$ python3 -q
>>> import numpy as np
>>> import numpy.linalg as la
>>> np.set_printoptions(suppress=True, linewidth=120)
>>> def rd(a):
...     return np.round(a, 2) + 0
... 
>>> X = np.loadtxt("arr.csv", delimiter=",")
>>> X
array([[-1.9,  0. ,  3. ,  0. ],
       [ 3. , -1.9, -1. ,  2. ],
       [-1. ,  1. , -2.9, -3. ],
       [-2. ,  0. ,  3. ,  0.1]])
>>> rd(la.eigvals(X).sum().real)
np.float64(-6.6)
>>> np.einsum("ij,ji->", X, X)
np.float64(-10.36)
>>> rd(la.det(X.T))
np.float64(-2.02)
>>> rd(la.norm(X, "nuc"))
np.float64(11.95)
>>> X[1] @ X[2]
np.float64(-8.0)
>>> rd(la.norm(X, 1)), rd(la.norm(X, np.inf))
(np.float64(9.9), np.float64(7.9))
>>> rd(la.norm(X) ** 2 / la.norm(X, 2) ** 2)
np.float64(1.76)
>>> E = 0.5 ** np.abs(np.subtract.outer(np.arange(9), np.arange(9)))
>>> rd(E)
array([[1.  , 0.5 , 0.25, 0.12, 0.06, 0.03, 0.02, 0.01, 0.  ],
       [0.5 , 1.  , 0.5 , 0.25, 0.12, 0.06, 0.03, 0.02, 0.01],
       [0.25, 0.5 , 1.  , 0.5 , 0.25, 0.12, 0.06, 0.03, 0.02],
       [0.12, 0.25, 0.5 , 1.  , 0.5 , 0.25, 0.12, 0.06, 0.03],
       [0.06, 0.12, 0.25, 0.5 , 1.  , 0.5 , 0.25, 0.12, 0.06],
       [0.03, 0.06, 0.12, 0.25, 0.5 , 1.  , 0.5 , 0.25, 0.12],
       [0.02, 0.03, 0.06, 0.12, 0.25, 0.5 , 1.  , 0.5 , 0.25],
       [0.01, 0.02, 0.03, 0.06, 0.12, 0.25, 0.5 , 1.  , 0.5 ],
       [0.  , 0.01, 0.02, 0.03, 0.06, 0.12, 0.25, 0.5 , 1.  ]])
>>> B = E / np.sqrt((E ** 2).mean(axis=1, keepdims=True))
>>> la.matrix_rank(B) == la.matrix_rank(E)
np.True_
>>> la.matrix_rank(E - E.mean(axis=1, keepdims=True))
np.int64(8)
>>> rd(B[8])
array([0.01, 0.02, 0.04, 0.08, 0.16, 0.32, 0.65, 1.3 , 2.6 ])
